$ ipython --no-banner

In [1]: import numpy as np

In [2]: np.set_printoptions(suppress=True, linewidth=200)

In [3]: rng = np.random.default_rng(96)

In [4]: lab = rng.integers(0, 3, 11)

In [5]: J = np.array([[3, 3, -3, -2, -1, -3, -2, 3, -2, 1, -2],
   ...:     [3, 3, -1, 3, -3, 1, 2, 3, -2, -3, 1],
   ...:     [0, -1, -1, -1, -2, -1, 2, 0, -3, 2, 3],
   ...:     [-1, 3, 3, 3, -3, -3, 0, -1, -1, 0, -2],
   ...:     [2, -3, -1, -2, 2, -3, 0, 2, 3, 1, 1],
   ...:     [0, -3, 3, 0, -3, 2, 2, 2, -3, -2, -3],
   ...:     [-3, 3, 1, 1, -3, -1, -1, -2, 1, 2, -1],
   ...:     [2, -2, 0, -1, 1, -3, 3, 0, 3, -3, 3],
   ...:     [-3, 1, 0, 1, -1, 3, 0, 3, -2, 2, -3],
   ...:     [2, -1, -1, -2, 3, -2, -3, 0, 1, 3, -2],
   ...:     [0, 0, -3, 0, 1, -2, 3, -2, 1, 2, 2]]) * (lab[:, None] == lab)

In [6]: J
Out[6]: 
array([[ 3,  3, -3, -2,  0,  0, -2,  0, -2,  0,  0],
       [ 3,  3, -1,  3,  0,  0,  2,  0, -2,  0,  0],
       [ 0, -1, -1, -1,  0,  0,  2,  0, -3,  0,  0],
       [-1,  3,  3,  3,  0,  0,  0,  0, -1,  0,  0],
       [ 0,  0,  0,  0,  2,  0,  0,  0,  0,  0,  1],
       [ 0,  0,  0,  0,  0,  2,  0,  2,  0, -2,  0],
       [-3,  3,  1,  1,  0,  0, -1,  0,  1,  0,  0],
       [ 0,  0,  0,  0,  0, -3,  0,  0,  0, -3,  0],
       [-3,  1,  0,  1,  0,  0,  0,  0, -2,  0,  0],
       [ 0,  0,  0,  0,  0, -2,  0,  0,  0,  3,  0],
       [ 0,  0,  0,  0,  1,  0,  0,  0,  0,  0,  2]])

In [7]: w1 = np.array([[2, 2],
   ...:     [0, 0],
   ...:     [0, 2],
   ...:     [2, 2],
   ...:     [2, 1],
   ...:     [2, 0],
   ...:     [0, 0],
   ...:     [0, 2],
   ...:     [1, 0],
   ...:     [1, 0],
   ...:     [1, 0]])

In [8]: c = np.array([-5, -2])

In [9]: hid = np.maximum(J @ w1 + c, 0)

In [10]: np.linalg.matrix_rank(hid)
Out[10]: np.int64(2)

In [11]: hid
Out[11]: 
array([[0, 0],
       [5, 8],
       [0, 0],
       [0, 8],
       [0, 0],
       [0, 2],
       [0, 0],
       [0, 0],
       [0, 0],
       [0, 0],
       [0, 0]])

In [12]: basis = np.array([[2, 0, 1], [3, 2, 1]])

In [13]: w1 @ basis
Out[13]: 
array([[10,  4,  4],
       [ 0,  0,  0],
       [ 6,  4,  2],
       [10,  4,  4],
       [ 7,  2,  3],
       [ 4,  0,  2],
       [ 0,  0,  0],
       [ 6,  4,  2],
       [ 2,  0,  1],
       [ 2,  0,  1],
       [ 2,  0,  1]])

In [14]: M = np.array([[2, 0, 0, 1, 0],
    ...:     [0, 2, 0, 0, 1],
    ...:     [2, 0, 2, 0, 0],
    ...:     [0, 0, 1, 2, 0],
    ...:     [0, 1, 0, 0, 0]])

In [15]: np.kron(np.eye(2, dtype=int), M)
Out[15]: 
array([[2, 0, 0, 1, 0, 0, 0, 0, 0, 0],
       [0, 2, 0, 0, 1, 0, 0, 0, 0, 0],
       [2, 0, 2, 0, 0, 0, 0, 0, 0, 0],
       [0, 0, 1, 2, 0, 0, 0, 0, 0, 0],
       [0, 1, 0, 0, 0, 0, 0, 0, 0, 0],
       [0, 0, 0, 0, 0, 2, 0, 0, 1, 0],
       [0, 0, 0, 0, 0, 0, 2, 0, 0, 1],
       [0, 0, 0, 0, 0, 2, 0, 2, 0, 0],
       [0, 0, 0, 0, 0, 0, 0, 1, 2, 0],
       [0, 0, 0, 0, 0, 0, 1, 0, 0, 0]])

In [16]: round(np.linalg.det(M.T), 2)
Out[16]: np.float64(-10.0)

In [17]: round(float(np.linalg.det(2 * M)), 2), round(float(np.linalg.det(M)), 2)
Out[17]: (-320.0, -10.0)

In [18]: np.round(np.poly(M), 2)
Out[18]: array([  1.,  -8.,  23., -28.,   8.,  10.])

In [19]: round(float(np.linalg.det(M[::-1])), 2)
Out[19]: -10.0

In [20]: np.einsum("ij,ji->", M, M)
Out[20]: np.int64(18)

In [21]: def softmax(z):
    ...:     e = np.exp(z - z.max(axis=-1, keepdims=True))
    ...:     return e / e.sum(axis=-1, keepdims=True)
    ...: 

In [22]: np.round(softmax(M).sum(axis=1), 2)
Out[22]: array([1., 1., 1., 1., 1.])

In [23]: np.round(softmax(M[3] + 4), 2)
Out[23]: array([0.08, 0.08, 0.21, 0.56, 0.08])

In [24]: np.round(softmax(M[3]), 2)
Out[24]: array([0.08, 0.08, 0.21, 0.56, 0.08])

In [25]: np.round(softmax(10 * M[3]), 2) + 0
Out[25]: array([0., 0., 0., 1., 0.])

In [26]: S = M @ M.T / np.sqrt(5)

In [27]: np.round(softmax(S)[3] @ M, 2)
Out[27]: array([0.6 , 0.18, 0.88, 1.3 , 0.06])

In [28]: softmax(S).round(6).argmax(axis=1)
Out[28]: array([0, 1, 2, 3, 1])
